In [1]: import numpy as np

In [2]: from numpy import linalg as LA

In [3]: np.set_printoptions(precision=1, suppress=True, linewidth=140, legacy="1.25")

In [4]: J = np.loadtxt("w.csv", delimiter=",")

In [5]: J.round(1) + 0
Out[5]: 
array([[ 0.6,  1.9,  0.6,  0.8,  1.2,  1.6],
       [-2.2,  0.4, -0.7,  0.3, -1.6, -0.9],
       [ 0. ,  2.3,  0.5,  0.9,  0.9,  1.4],
       [ 0.4, -2.4, -0.4, -1. , -0.6, -1.3],
       [ 2.2, -1.4,  0.5, -0.7,  1.3,  0.3],
       [-1.1,  2.4,  0.1,  1.1,  0. ,  0.9],
       [-1.1,  2.4,  0.1,  1.1,  0. ,  0.9],
       [ 1.2,  1.4,  0.7,  0.5,  1.5,  1.6],
       [-2.2,  0.6, -0.6,  0.4, -1.6, -0.8],
       [ 0.5,  2. ,  0.6,  0.8,  1.2,  1.6],
       [-0.3,  2.4,  0.4,  1. ,  0.6,  1.3],
       [-2. , -0.2, -0.7,  0. , -1.7, -1.2],
       [-2.2,  0.8, -0.6,  0.4, -1.6, -0.7],
       [-0.1, -2.2, -0.5, -0.9, -0.9, -1.5],
       [ 0. , -2.2, -0.5, -0.9, -0.9, -1.5],
       [-2.1,  0.1, -0.7,  0.1, -1.7, -1.1],
       [-0.7, -1.9, -0.6, -0.7, -1.3, -1.6]])

In [6]: # rows and columns are dependent

In [7]: f, v = J[2], J[11]

In [8]: print(round(f @ f, 1))
9.0

In [9]: p = (f @ v) / (f @ f) * f

In [10]: round(float((v - p) @ f), 1)
Out[10]: 0.0

In [11]: np.round(np.outer(f, v), 1) + 0
Out[11]: 
array([[ 0. ,  0. ,  0. ,  0. ,  0. ,  0. ],
       [-4.5, -0.4, -1.7,  0.1, -3.9, -2.7],
       [-1. , -0.1, -0.4,  0. , -0.8, -0.6],
       [-1.9, -0.2, -0.7,  0. , -1.6, -1.1],
       [-1.7, -0.2, -0.6,  0. , -1.5, -1. ],
       [-2.9, -0.3, -1.1,  0. , -2.5, -1.7]])

In [12]: p.round(1) + 0
Out[12]: array([ 0. , -1. , -0.2, -0.4, -0.4, -0.6])

In [13]: v - p
Out[13]: array([-2. ,  0.8, -0.5,  0.4, -1.3, -0.6])

In [14]: round(LA.norm(f + v) ** 2 + LA.norm(f - v) ** 2, 1)
Out[14]: 36.0

In [15]: gram = np.cov(J, rowvar=False)

In [16]: np.corrcoef(J.T)
Out[16]: 
array([[ 1. , -0.1,  0.7, -0.2,  0.8,  0.4],
       [-0.1,  1. ,  0.6,  1. ,  0.4,  0.8],
       [ 0.7,  0.6,  1. ,  0.5,  1. ,  0.9],
       [-0.2,  1. ,  0.5,  1. ,  0.4,  0.8],
       [ 0.8,  0.4,  1. ,  0.4,  1. ,  0.9],
       [ 0.4,  0.8,  0.9,  0.8,  0.9,  1. ]])

In [17]: print(J.std(axis=0))
[1.3 1.7 0.5 0.7 1.2 1.2]

In [18]: gram
Out[18]: 
array([[ 1.8, -0.3,  0.5, -0.2,  1.3,  0.8],
       [-0.3,  3.2,  0.6,  1.3,  1. ,  1.9],
       [ 0.5,  0.6,  0.3,  0.2,  0.7,  0.7],
       [-0.2,  1.3,  0.2,  0.6,  0.3,  0.7],
       [ 1.3,  1. ,  0.7,  0.3,  1.5,  1.3],
       [ 0.8,  1.9,  0.7,  0.7,  1.3,  1.6]])

In [19]: np.polyfit(J[:, 4], J[:, 3], 1)
Out[19]: array([0.2, 0.2])

In [20]: np.argsort(-J.std(axis=0).round(6), kind="stable")
Out[20]: array([1, 0, 5, 4, 3, 2])

In [21]: print(np.median(J, axis=0))
[-0.3  0.6 -0.4  0.4 -0.6 -0.7]

In [22]: Xs = J - J.mean(axis=0)

In [23]: vecs = LA.svd(Xs)[2][:2]

In [24]: M2 = Xs - Xs @ vecs.T @ vecs

In [25]: print((Xs @ vecs.T).std(axis=0))
[2.4 1.7]

In [26]: np.diag(vecs.T @ vecs)
Out[26]: array([0.6, 0.7, 0.1, 0.1, 0.3, 0.3])

In [27]: np.round(M2.std(axis=0), 1) + 0
Out[27]: array([0., 0., 0., 0., 0., 0.])

In [28]: Xs = J - J.mean(axis=0)

In [29]: U, sigma, vt = LA.svd(Xs, full_matrices=False)

In [30]: print(np.abs(vt[0]).argmax())
1

In [31]: print(LA.matrix_rank(Xs))
2

In [32]: np.round(Xs.mean(axis=0), 1) + 0
Out[32]: array([0., 0., 0., 0., 0., 0.])

In [33]: np.searchsorted(np.cumsum(sigma ** 2) / (sigma ** 2).sum(), 0.9) + 1
Out[33]: 2

In [34]: print(vt[0] * np.sign(vt[0, np.abs(vt[0]).argmax()]))
[0.2 0.7 0.2 0.3 0.4 0.5]

In [35]: (np.sign(U[:, 0]) == np.sign(U[0, 0])).astype(int)
Out[35]: array([1, 0, 1, 0, 1, 1, 1, 1, 0, 1, 1, 0, 0, 0, 0, 0, 0])

In [36]: np.round(sigma ** 2 / (sigma ** 2).sum(), 1) + 0
Out[36]: array([0.7, 0.3, 0. , 0. , 0. , 0. ])

In [37]: W0 = np.load("block12.npy")

In [38]: W0
Out[38]: 
array([[1, 0, 0, 0, 0, 0, 0, 0],
       [3, 1, 0, 0, 0, 0, 0, 0],
       [5, 4, 1, 0, 0, 0, 0, 0],
       [3, 5, 2, 1, 0, 0, 0, 0],
       [4, 4, 3, 2, 1, 0, 0, 0],
       [5, 1, 1, 1, 5, 1, 0, 0],
       [0, 3, 2, 4, 4, 1, 1, 0],
       [3, 1, 2, 3, 3, 3, 3, 1]])

In [39]: (W0 - W0.T) / 2
Out[39]: 
array([[ 0. , -1.5, -2.5, -1.5, -2. , -2.5,  0. , -1.5],
       [ 1.5,  0. , -2. , -2.5, -2. , -0.5, -1.5, -0.5],
       [ 2.5,  2. ,  0. , -1. , -1.5, -0.5, -1. , -1. ],
       [ 1.5,  2.5,  1. ,  0. , -1. , -0.5, -2. , -1.5],
       [ 2. ,  2. ,  1.5,  1. ,  0. , -2.5, -2. , -1.5],
       [ 2.5,  0.5,  0.5,  0.5,  2.5,  0. , -0.5, -1.5],
       [ 0. ,  1.5,  1. ,  2. ,  2. ,  0.5,  0. , -1.5],
       [ 1.5,  0.5,  1. ,  1.5,  1.5,  1.5,  1.5,  0. ]])

In [40]: np.allclose(W0, W0.T)
Out[40]: False

In [41]: np.allclose(W0 @ W0.T, W0.T @ W0)
Out[41]: False

In [42]: print(LA.matrix_power(W0, 3))
[[  1   0   0   0   0   0   0   0]
 [  9   1   0   0   0   0   0   0]
 [ 51  12   1   0   0   0   0   0]
 [108  39   6   1   0   0   0   0]
 [197  94  21   6   1   0   0   0]
 [310 208  74  33  15   1   0   0]
 [443 293 102  49  27   3   1   0]
 [603 456 204 129 105  18   9   1]]

In [43]: (W0 + W0.T) / 2
Out[43]: 
array([[1. , 1.5, 2.5, 1.5, 2. , 2.5, 0. , 1.5],
       [1.5, 1. , 2. , 2.5, 2. , 0.5, 1.5, 0.5],
       [2.5, 2. , 1. , 1. , 1.5, 0.5, 1. , 1. ],
       [1.5, 2.5, 1. , 1. , 1. , 0.5, 2. , 1.5],
       [2. , 2. , 1.5, 1. , 1. , 2.5, 2. , 1.5],
       [2.5, 0.5, 0.5, 0.5, 2.5, 1. , 0.5, 1.5],
       [0. , 1.5, 1. , 2. , 2. , 0.5, 1. , 1.5],
       [1.5, 0.5, 1. , 1.5, 1.5, 1.5, 1.5, 1. ]])

In [44]: print(W0.reshape(2, -1))
[[1 0 0 0 0 0 0 0 3 1 0 0 0 0 0 0 5 4 1 0 0 0 0 0 3 5 2 1 0 0 0 0]
 [4 4 3 2 1 0 0 0 5 1 1 1 5 1 0 0 0 3 2 4 4 1 1 0 3 1 2 3 3 3 3 1]]

In [45]: T = W0.reshape(8, 2, -1)

In [46]: np.einsum("ihd,ihd->ih", T, T)
Out[46]: 
array([[ 1,  0],
       [10,  0],
       [42,  0],
       [39,  0],
       [45,  1],
       [28, 26],
       [29, 18],
       [23, 28]])

In [47]: np.swapaxes(T, 1, 2)[7]
Out[47]: 
array([[3, 3],
       [1, 3],
       [2, 3],
       [3, 1]])

In [48]: T.shape
Out[48]: (8, 2, 4)

In [49]: T.sum(axis=1)
Out[49]: 
array([[ 1,  0,  0,  0],
       [ 3,  1,  0,  0],
       [ 5,  4,  1,  0],
       [ 3,  5,  2,  1],
       [ 5,  4,  3,  2],
       [10,  2,  1,  1],
       [ 4,  4,  3,  4],
       [ 6,  4,  5,  4]])

In [50]: def softmax(z):
    ...:     e = np.exp(z - z.max(axis=-1, keepdims=True))
    ...:     return e / e.sum(axis=-1, keepdims=True)
    ...: 

In [51]: print(np.round(softmax(10 * W0[5]), 1) + 0)
[0.5 0.  0.  0.  0.5 0.  0.  0. ]

In [52]: softmax(W0).sum(axis=1)
Out[52]: array([1., 1., 1., 1., 1., 1., 1., 1.])

In [53]: scores = W0 @ W0.T / np.sqrt(8)

In [54]: softmax(scores).round(6).argmax(axis=1)
Out[54]: array([2, 2, 2, 4, 4, 5, 6, 7])

In [55]: np.round(softmax(scores)[5] @ W0, 1) + 0
Out[55]: array([5., 1., 1., 1., 5., 1., 0., 0.])

In [56]: M2 = np.array([[-2, 1, 0],
    ...:     [1, 0, 0],
    ...:     [2, -1, 0],
    ...:     [1, -2, -2],
    ...:     [0, -2, 0],
    ...:     [2, 2, 2],
    ...:     [-2, 0, -1],
    ...:     [2, -1, -2],
    ...:     [1, -2, -1],
    ...:     [0, -2, 0],
    ...:     [-2, -1, 0]])

In [57]: Z = np.array([[0, 1, 2, 1, 2], [2, 2, 1, 0, 2], [2, 0, 1, 3, 3]])

In [58]: E = M2 @ Z

In [59]: print(E)
[[ 2  0 -3 -2 -2]
 [ 0  1  2  1  2]
 [-2  0  3  2  2]
 [-8 -3 -2 -5 -8]
 [-4 -4 -2  0 -4]
 [ 8  6  8  8 14]
 [-2 -2 -5 -5 -7]
 [-6  0  1 -4 -4]
 [-6 -3 -1 -2 -5]
 [-4 -4 -2  0 -4]
 [-2 -4 -5 -2 -6]]

In [60]: # rows and columns are dependent

In [61]: LA.matrix_rank(W0 - W0[0, 0] * np.eye(8))
Out[61]: 7

In [62]: np.prod(np.diag(W0)), round(float(LA.det(W0)), 1)
Out[62]: (1, 1.0)

In [63]: Z = E[[4, 3]].astype(float)

In [64]: for _ in range(3):
    ...:     lab = LA.norm(E[:, None] - Z, axis=-1).argmin(axis=1)
    ...:     Z = np.array([E[lab == j].mean(axis=0) for j in range(2)])
    ...: 

In [65]: lab
Out[65]: array([1, 0, 0, 1, 1, 0, 1, 1, 1, 1, 1])

In [66]: print(Z)
[[ 2.   2.3  4.3  3.7  6. ]
 [-3.8 -2.5 -2.4 -2.5 -5. ]]

In [67]: np.bincount(lab)
Out[67]: array([3, 8])

In [68]: round(float(LA.norm(Z, 1)), 1), round(float(LA.norm(Z, np.inf)), 1)
Out[68]: (11.0, 18.3)

In [69]: np.round(LA.norm(Z, 2), 1)
Out[69]: 11.4

In [70]: print(LA.norm(Z, axis=1))
[8.8 7.6]

In [71]: round(LA.norm(Z) ** 2 / LA.norm(Z, 2) ** 2, 1)
Out[71]: 1.0

In [72]: round(LA.norm(Z, "nuc"), 1)
Out[72]: 13.4

In [73]: np.round(LA.norm(Z[0] - Z[1]), 1)
Out[73]: 16.1

In [74]: Xs = E - E.mean(axis=0)

In [75]: vecs = LA.svd(Xs)[2][:3]

In [76]: M2 = Xs - Xs @ vecs.T @ vecs

In [77]: LA.norm(M2, axis=1).round(6).argmax()
Out[77]: 0

In [78]: print(np.round(M2.std(axis=0), 1) + 0)
[0. 0. 0. 0. 0.]

In [79]: M2 = np.array([[1, 0, 3], [0, 1, 1], [3, 1, 0], [3, 0, 1], [0, 2, 2]])

In [80]: data = M2.T @ M2

In [81]: print(data)
[[19  3  6]
 [ 3  6  5]
 [ 6  5 15]]

In [82]: x0 = np.array([-2, 5, 3])

In [83]: target = data @ x0

In [84]: b, lr = np.zeros(3), 1 / LA.norm(data, 2) ** 2

In [85]: for i in range(200):
    ...:     b -= lr * data.T @ (data @ b - target)
    ...:     if i % 50 == 0: print(i, round(LA.norm(data @ b - target), 1))
    ...: 
0 45.2
50 4.0
100 1.3
150 0.4

In [86]: round(LA.cond(data), 1)
Out[86]: 6.6

In [87]: m1 = np.load("a.npy")

In [88]: m1
Out[88]: 
array([[ 2., -3.,  0.,  0.,  0.,  0.],
       [-3.,  0., -3.,  0.,  0.,  0.],
       [ 0., -3.,  1., -3.,  0.,  0.],
       [ 0.,  0., -3.,  2., -3.,  0.],
       [ 0.,  0.,  0., -3.,  1., -3.],
       [ 0.,  0.,  0.,  0., -3., -2.]])

In [89]: np.all(LA.eigvalsh(m1) > 0)
Out[89]: False

In [90]: round(float(LA.eigvalsh(m1).min()), 1)
Out[90]: -4.7

In [91]: X = np.load("arr.npy")

In [92]: X.round(1) + 0
Out[92]: 
array([[ 13.1,  -5.7, -37.4, -31.4, -16.5, -32.3, -61.9, -38.7, -33.5, -56.9],
       [ 10.5,  -5.1, -30.5, -24.9, -12.9, -23.1, -46.5, -30.3, -27. , -44. ],
       [  4.6,  -4.2, -16.5, -12.4,  -6.8,  -7.4, -18.2, -14.5, -14. , -20.1],
       [  3.3,  -4.1, -13.8, -10.2,  -5.9,  -5.1, -13.5, -11.8, -11.5, -16. ],
       [  2.8,  -4.1, -12.7,  -9.3,  -5.5,  -4.2, -11.6, -10.6, -10.5, -14.3],
       [  0.2,  -3.6,  -6.9,  -5. ,  -3.8,  -1. ,  -3.8,  -5.4,  -5.5,  -6.9],
       [ -0.5,  -3.1,  -4.8,  -3.5,  -3.1,  -0.4,  -1.9,  -3.7,  -3.7,  -4.6],
       [ -0.8,  -2.6,  -3.3,  -2.5,  -2.5,  -0.3,  -1. ,  -2.6,  -2.5,  -3.3],
       [  0.1,   0.2,   0.1,   0.1,   0.2,   0. ,   0. ,   0.1,   0.1,   0.2],
       [ 10.3,  13.5,   8.4,  10.2,  15.3,   9.8,   8.2,  10.8,   6.7,  15.5],
       [ 33.7,  41.9,  26. ,  36.6,  53.2,  49.4,  47.4,  41. ,  22.7,  62.5],
       [ 36.4,  45.2,  28.2,  40.1,  57.9,  54.9,  53.1,  45. ,  24.8,  68.8]])

In [93]: # looks like rank 3

In [94]: X.sum(axis=0)
Out[94]: array([113.7,  68.2, -63.2, -12.3,  69.4,  40.4, -49.5, -20.8, -53.7, -19.3])

In [95]: round(float(LA.norm(X)), 1)
Out[95]: 260.6

In [96]: X.shape
Out[96]: (12, 10)

In [97]: feats = np.load("dump.npy")

In [98]: feats
Out[98]: 
array([[-0.8,  2. , -1.5, -5.4,  0.6,  0.3,  1.3],
       [-4.6,  0.7,  2.1, -3.3, -2.3, -1.5,  1.8],
       [-0.7,  0.7, -0.5, -0.1,  1.1,  1.2, -0.9],
       [ 3.2,  4.9,  0.1,  3.2, -3.7,  0.1, -2. ],
       [ 0.9, -0.5,  3.8,  0.9, -2.5,  0.7, -0.1],
       [ 0.9,  0.6,  4.9,  2.7, -3.7,  1.1, -0.6],
       [ 4.4,  0.6,  1.5, -0.5, -0.8, -2. ,  1.3],
       [ 0.9,  2.1, -2.4,  3.4, -1. ,  1.9, -1.3],
       [-0.6,  0.5,  4.2, -1.8,  0. , -4.4,  2.9],
       [ 2.8, -1.8, -3.1,  5. , -1.2,  1.1, -0.4],
       [-0.6,  2.9,  3.7,  3.1, -2.4, -1.2,  1. ],
       [-5.7, -0.3, -5. ,  0.1, -0.5, -2. ,  7.6],
       [ 3.2, -0.7,  0.5, -1.5,  2.3, -2.8,  0.7],
       [-5.1,  2.7,  2. , -2. ,  0.2,  3. , -0.6],
       [-1. ,  4.8, -1. ,  1.2, -0.3,  2.7,  3. ],
       [ 4.6, -2. ,  1.3, -0.1, -1.1,  2.1, -3.6],
       [ 4.1, -5.6,  3. ,  4.9,  4.7, -0.9, -1.8],
       [ 0.4, -0.8, -1.2, -0.4, -0.4, -2.9,  0.2],
       [-1.8,  0.4,  0.8,  0.9, -1.1,  0.5, -3.8],
       [-2.1, -1.2,  3. ,  0.3,  3. , -1.2, -3. ],
       [ 0.9,  1.5,  2.6,  0.9, -5.1,  2.3,  1.5],
       [-6.6, -3.3, -1.5, -3.5,  1.4,  1.5, -2.5],
       [ 0.4,  0.1,  0.2,  2.8, -0.1, -0.5, -0.8],
       [ 2.7, -1.3, -2.9,  4.4, -2.4, -0.1, -2.9],
       [-2.5,  0.5, -1.7, -4.9, -1.5,  0.3,  2. ]])

In [99]: Xs = (feats - feats.mean(axis=0)) / feats.std(axis=0)

In [100]: Xs.std(axis=0)
Out[100]: array([1., 1., 1., 1., 1., 1., 1.])

In [101]: b = LA.lstsq(np.delete(Xs, 3, axis=1), Xs[:, 3])[0]

In [102]: np.abs(b).argmax()
Out[102]: 0

In [103]: arr = np.load("case3.npy")

In [104]: arr
Out[104]: 
array([[-1. , 11.6,  2. , 15.2,  3.5, -0.3,  0.8],
       [-0.8, 11.5,  4. , 14.4,  3.5,  0. , -0.8],
       [-1.1,  9.7,  3.3, 13.6,  3.4,  0.3,  1.6],
       [-0.9, 13.9,  2.9, 14. ,  2.2,  1.2, -0.7],
       [-0.8, 11.4,  4.5, 15.1,  2.3, -0.9,  2.4],
       [-0.5, 11.9,  2.1, 15.1,  2.2,  0.1, -0.8],
       [ 1.2, 13.4,  2.3, 14.8,  0.5, -0.4,  1.5],
       [ 0.8, 12.9,  2.1, 14.7,  3.7, -0.5,  0.5],
       [ 1. , 13.6,  3. , 14.6,  5.2,  0.1, -0.2],
       [-0.8, 11.8,  2.2, 16.3,  2.3,  0.1,  0.5],
       [-0.8, 12. ,  2.7, 16.3,  3.1,  0.7, -0.5],
       [-1.6, 11.7,  2.9, 15.6,  2.4, -1.6, -0.2],
       [-0.2, 12.4,  3.3, 14.9,  3.1, -1.4,  0.2],
       [ 0.7, 12.8,  4. , 14.5,  2.3,  0.1, -0.4],
       [-1.2,  9.9,  3.3, 14.9,  3.6, -2. , -1. ],
       [ 0.6, 10.9,  3.6, 15. ,  4.2, -0.5,  1.7],
       [ 0.6, 12.1,  2.7, 13.8,  2.4,  0.4, -0.6],
       [-0.5, 11. ,  3.8, 15.2,  1.9, -2.6,  0.1],
       [ 0.3, 11.8,  2.3, 13.5,  3.7, -0.1,  0.4],
       [-0.6, 12. ,  1.1, 16.1,  2.5,  0.8,  0.7],
       [-0.7, 11.6,  2.7, 15.9,  2.5, -0.2,  0.7],
       [ 2. , 10.9,  1.2, 16. ,  4. , -0.9, -2.3],
       [-0.2, 11.8,  4.5, 15.6,  4. ,  0. ,  2.8],
       [ 1.6, 12.3,  2.8, 15. ,  2.7,  1.4, -1.4],
       [ 0.2, 11.3,  2.1, 16.7,  1.4, -1.2,  0. ],
       [ 0.4, 13.6,  2.2, 13. ,  1.6, -1.3,  1.2],
       [-0.5, 12.7,  2.1, 16.2,  2. , -1.1,  0.6],
       [-0.7, 11.3,  3.5, 15.1,  1.2,  1.4,  1.5],
       [ 0.2, 12.5,  3. , 16.5,  2.5, -0.8, -1.5],
       [-0.2, 13.6,  4. , 14.5,  2.9,  0.6,  0.6],
       [-0.5, 11.6,  2.5, 14.9,  3.8,  1. ,  0.2],
       [-1.1, 12.9,  3.4, 14.1,  1.9, -0.7,  1.6],
       [ 0.4, 12.4,  3.1, 14.5,  1.1,  0.9, -1.6],
       [ 0.8, 12.9,  2.7, 15.2,  2.8,  0. , -0.4]])

In [105]: M2 = arr / LA.norm(arr, axis=1, keepdims=True)

In [106]: gram = M2 @ M2.T

In [107]: (gram - 2 * np.eye(34)).round(6).argmax(axis=1)
Out[107]: 
array([20, 10, 22, 29, 22, 10, 25, 18, 18, 20,  5, 26, 18, 16, 11, 22, 33, 11,  7,  9,  9, 28, 15, 16, 26,  6, 20, 20,  5, 13, 10, 29, 16,
       16])
